$ ipython --no-banner

In [1]: import numpy as np

In [2]: import numpy.linalg as la

In [3]: np.set_printoptions(precision=2, suppress=True, linewidth=200)

In [4]: tidy = lambda a: np.round(a, 2) + 0

In [5]: mat = np.load("dump.npy")

In [6]: print(mat)
[[ 0  0  1 -2 -3 -1 -2  0 -2  0  1]
 [ 0  0 -1  1 -1  0  2 -1 -3  0 -1]
 [-1  1  0 -1 -2 -2  0 -3 -1 -1  0]
 [ 2 -1  1  0  1  1  2  0  3 -2 -3]
 [ 3  1  2 -1  0  0  2  2  0  1 -1]
 [ 1  0  2 -1  0  0 -1  0 -1  0 -1]
 [ 2 -2  0 -2 -2  1  0  2  1  3  2]
 [ 0  1  3  0 -2  0 -2  0  2  1  0]
 [ 2  3  1 -3  0  1 -1 -2  0 -2 -1]
 [ 0  0  1  2 -1  0 -3 -1  2  0 -1]
 [-1  1  0  3  1  1 -2  0  1  1  0]]

In [7]: U, sig, VT = la.svd(mat)

In [8]: print(np.argmax(sig[:-1] / (sig[1:] + 1e-6)) + 1)
10

In [9]: print(tidy(sig))
[7.64 7.64 7.2  7.2  3.8  3.8  2.49 2.49 1.12 1.12 0.  ]

In [10]: A2 = U[:, :10] @ np.diag(sig[:10]) @ VT[:10]

In [11]: print(tidy(la.norm(mat - A2) / la.norm(mat)))
0.0

In [12]: print(tidy(A2))
[[ 0.  0.  1. -2. -3. -1. -2.  0. -2.  0.  1.]
 [ 0.  0. -1.  1. -1.  0.  2. -1. -3.  0. -1.]
 [-1.  1.  0. -1. -2. -2.  0. -3. -1. -1.  0.]
 [ 2. -1.  1.  0.  1.  1.  2.  0.  3. -2. -3.]
 [ 3.  1.  2. -1.  0.  0.  2.  2.  0.  1. -1.]
 [ 1.  0.  2. -1.  0.  0. -1.  0. -1.  0. -1.]
 [ 2. -2.  0. -2. -2.  1.  0.  2.  1.  3.  2.]
 [ 0.  1.  3.  0. -2.  0. -2.  0.  2.  1.  0.]
 [ 2.  3.  1. -3.  0.  1. -1. -2.  0. -2. -1.]
 [ 0.  0.  1.  2. -1.  0. -3. -1.  2.  0. -1.]
 [-1.  1.  0.  3.  1.  1. -2.  0.  1.  1.  0.]]

In [13]: print(la.matrix_rank(A2))
10

In [14]: U, sig, VT = la.svd(mat)

In [15]: evecs = VT[:(sig > 1e-8).sum()]

In [16]: rng = np.random.default_rng(5437)

In [17]: vec = mat[8] + 5 * mat[7] + rng.integers(2) * np.eye(11)[8]

In [18]: print(vec)
[  2.   8.  16.  -3. -10.   1. -11.  -2.  10.   3.  -1.]

In [19]: print(tidy(la.norm(vec - evecs.T @ evecs @ vec)))
0.0

In [20]: def softmax(z):
    ...:     e = np.exp(z - z.max(axis=-1, keepdims=True))
    ...:     return e / e.sum(axis=-1, keepdims=True)
    ...: 

In [21]: print(tidy(softmax(mat).sum(axis=1)))
[1. 1. 1. 1. 1. 1. 1. 1. 1. 1. 1.]

In [22]: print(tidy(softmax(mat[7])))
[0.03 0.07 0.53 0.03 0.   0.03 0.   0.03 0.19 0.07 0.03]

In [23]: scores = mat @ mat.T / np.sqrt(11)

In [24]: print(softmax(scores).round(6).argmax(axis=1))
[ 0  1  2  3  4  5  6  7  8  9 10]

In [25]: blk = np.stack([mat, -3 * mat, mat[::-1]])

In [26]: print(tidy(la.det(blk)))
[0. 0. 0.]

In [27]: print(blk.sum(axis=0))
[[-1  1 -2  7  7  3  2  0  5  1 -2]
 [ 0  0  3  0  1  0 -7  1  8  0  1]
 [ 4  1  1 -1  4  5 -1  4  2  0 -1]
 [-4  3  1  0 -4 -2 -6  0 -4  5  6]
 [-4 -4 -4  0 -2  1 -4 -2  1  1  4]
 [-1  0 -2  1  0  0  1  0  1  0  1]
 [-1  5  2  3  4 -2  2 -2 -2 -5 -5]
 [ 2 -3 -5  0  5  1  6  0 -1 -4 -3]
 [-5 -5 -2  5 -2 -4  2  1 -1  3  2]
 [ 0  0 -3 -3  1  0  8  1 -7  0  1]
 [ 2 -2  1 -8 -5 -3  2  0 -4 -2  1]]

In [28]: print((blk @ mat.T).shape)
(3, 11, 11)

In [29]: print(la.matrix_rank(blk.reshape(3, -1)))
2

In [30]: X = np.load("sample17.npy")

In [31]: print(X)
[[-0.19  0.37  0.02  0.15  0.08 -0.07 -0.07 -0.11 -0.4  -0.16  0.16 -0.53  0.13  0.05]
 [-0.21  0.37 -0.28  0.36 -0.09  0.81 -0.62  0.2  -0.13 -0.22  0.48 -0.13  0.61 -0.73]
 [-0.17 -0.11  0.17  1.89 -0.67 -0.08  0.25  0.37  0.21  0.68 -0.43  1.39 -0.78  0.15]
 [-0.17  0.3  -0.14  0.28 -0.65  0.25 -0.48  0.01  0.45  0.21  0.15  0.54  0.3  -0.03]
 [-0.04 -0.14  0.13  0.2   0.12 -0.1   0.24  0.24 -0.14  0.03  0.09  0.09 -0.24 -0.08]
 [ 0.09 -0.15  0.16  0.15 -0.03  0.07  0.03  0.22  0.45 -0.03 -0.46  0.78  0.1   0.27]
 [ 0.01  0.14  0.12 -0.09  0.08  0.01  0.01  0.07 -0.29 -0.06 -0.23 -0.13 -0.05  0.15]
 [ 0.31  0.06 -0.1  -0.06 -0.08 -0.25 -0.37 -0.09 -0.09 -0.04 -0.66  0.05  0.42  0.65]
 [-0.42 -0.14 -0.05  0.08  0.22  0.79  0.14 -0.04 -0.03  0.    0.58 -0.47  0.34 -0.54]]

In [32]: vec = np.array([1, 2, 1, -1, 2, -2, -1, -1, 1, -2, -1, -1, -1, -1])

In [33]: h1 = np.maximum(X @ vec, 0)

In [34]: print(tidy(h1))
[1.01 0.   0.   0.   0.   0.   0.65 0.72 0.  ]

In [35]: print(tidy(np.maximum(X @ (3 * vec), 0)))
[3.03 0.   0.   0.   0.   0.   1.95 2.16 0.  ]

In [36]: print(X * (h1 > 1e-9)[:, None])
[[-0.19  0.37  0.02  0.15  0.08 -0.07 -0.07 -0.11 -0.4  -0.16  0.16 -0.53  0.13  0.05]
 [-0.    0.   -0.    0.   -0.    0.   -0.    0.   -0.   -0.    0.   -0.    0.   -0.  ]
 [-0.   -0.    0.    0.   -0.   -0.    0.    0.    0.    0.   -0.    0.   -0.    0.  ]
 [-0.    0.   -0.    0.   -0.    0.   -0.    0.    0.    0.    0.    0.    0.   -0.  ]
 [-0.   -0.    0.    0.    0.   -0.    0.    0.   -0.    0.    0.    0.   -0.   -0.  ]
 [ 0.   -0.    0.    0.   -0.    0.    0.    0.    0.   -0.   -0.    0.    0.    0.  ]
 [ 0.01  0.14  0.12 -0.09  0.08  0.01  0.01  0.07 -0.29 -0.06 -0.23 -0.13 -0.05  0.15]
 [ 0.31  0.06 -0.1  -0.06 -0.08 -0.25 -0.37 -0.09 -0.09 -0.04 -0.66  0.05  0.42  0.65]
 [-0.   -0.   -0.    0.    0.    0.    0.   -0.   -0.    0.    0.   -0.    0.   -0.  ]]

In [37]: print(tidy(np.maximum(X @ vec, 0) - np.maximum(-X @ vec, 0)))
[ 1.01 -1.41 -5.39 -2.25 -0.49 -0.83  0.65  0.72 -2.01]

In [38]: W = np.array([[1, 2, 3, 3, 2],
    ...:     [2, 3, 3, 0, 2],
    ...:     [3, 0, 2, 1, 0],
    ...:     [3, 1, 3, 2, 1],
    ...:     [1, 1, 3, 0, 0],
    ...:     [0, 2, 1, 3, 3],
    ...:     [3, 3, 2, 0, 2],
    ...:     [2, 0, 0, 2, 3],
    ...:     [2, 2, 3, 2, 3],
    ...:     [2, 1, 2, 2, 3],
    ...:     [1, 2, 3, 1, 2],
    ...:     [2, 1, 1, 1, 3],
    ...:     [2, 1, 3, 1, 0],
    ...:     [0, 0, 1, 2, 2]])

In [39]: coef = np.array([6, 1, -4, 6, -5])

In [40]: hid = np.maximum(X @ W + coef, 0)

In [41]: print(la.matrix_rank(hid))
4

In [42]: C = np.array([[3, 1], [2, 0], [3, 3], [2, 2], [3, 2]])

In [43]: print(W @ C)
[[28 20]
 [27 15]
 [17 11]
 [27 18]
 [14 10]
 [22 15]
 [27 13]
 [19 12]
 [32 21]
 [27 18]
 [24 16]
 [22 13]
 [19 13]
 [13 11]]

In [44]: A2 = np.array([[-2, 3],
    ...:     [-1, 0],
    ...:     [-3, 0],
    ...:     [-1, -1],
    ...:     [-1, -3],
    ...:     [0, 2],
    ...:     [0, -3],
    ...:     [-3, -1],
    ...:     [1, -1],
    ...:     [-1, -1],
    ...:     [2, 0],
    ...:     [-3, -2],
    ...:     [-1, -2],
    ...:     [-1, -3]])

In [45]: print(la.matrix_rank(np.vstack([X, A2.T])))
11

In [46]: print(la.matrix_rank(X @ A2))
2
